$ ipython --no-banner

In [1]: import numpy as np

In [2]: import numpy.linalg as la

In [3]: np.set_printoptions(precision=2, suppress=True, linewidth=100)

In [4]: def tidy(a):
   ...:     return np.round(a, 2) + 0
   ...: 

In [5]: X = np.minimum.outer(np.arange(1, 5), np.arange(1, 5)) * -2

In [6]: X
Out[6]: 
array([[-2, -2, -2, -2],
       [-2, -4, -4, -4],
       [-2, -4, -6, -6],
       [-2, -4, -6, -8]])

In [7]: # symmetric

In [8]: ev, evecs = la.eig(X)

In [9]: tidy(X @ evecs[:, 0] - ev[0] * evecs[:, 0])
Out[9]: array([0., 0., 0., 0.])

In [10]: tidy(np.sort(la.eigvals(X @ X)))
Out[10]: array([  0.32,   0.73,   4.  , 274.95])

In [11]: Y = X / la.norm(X, axis=1, keepdims=True)

In [12]: G = Y @ Y.T

In [13]: (np.abs(G) > 0.9).astype(int)
Out[13]: 
array([[1, 1, 1, 1],
       [1, 1, 1, 1],
       [1, 1, 1, 1],
       [1, 1, 1, 1]])

In [14]: np.argwhere(np.triu(np.abs(G) > 0.95, 1))
Out[14]: 
array([[0, 1],
       [1, 2],
       [1, 3],
       [2, 3]])

In [15]: tidy(np.degrees(np.arccos(np.clip(G[3, 0], -1, 1))))
Out[15]: np.float64(24.09)

In [16]: (G - 2 * np.eye(4)).round(6).argmax(axis=1)
Out[16]: array([1, 2, 3, 2])

In [17]: tidy(la.det(X[::-1]))
Out[17]: np.float64(16.0)

In [18]: tidy(la.det(X.T))
Out[18]: np.float64(16.0)

In [19]: np.kron(np.eye(2, dtype=int), X)
Out[19]: 
array([[-2, -2, -2, -2,  0,  0,  0,  0],
       [-2, -4, -4, -4,  0,  0,  0,  0],
       [-2, -4, -6, -6,  0,  0,  0,  0],
       [-2, -4, -6, -8,  0,  0,  0,  0],
       [ 0,  0,  0,  0, -2, -2, -2, -2],
       [ 0,  0,  0,  0, -2, -4, -4, -4],
       [ 0,  0,  0,  0, -2, -4, -6, -6],
       [ 0,  0,  0,  0, -2, -4, -6, -8]])

In [20]: tidy(la.eigvals(X))
Out[20]: array([-16.58,  -2.  ,  -0.85,  -0.57])

In [21]: tidy(la.det(2 * X)), tidy(la.det(X))
Out[21]: (np.float64(256.0), np.float64(16.0))

In [22]: tidy(np.poly(X))
Out[22]: array([ 1., 20., 60., 56., 16.])

In [23]: np.einsum("ij,ji->", X, X)
Out[23]: np.int64(280)
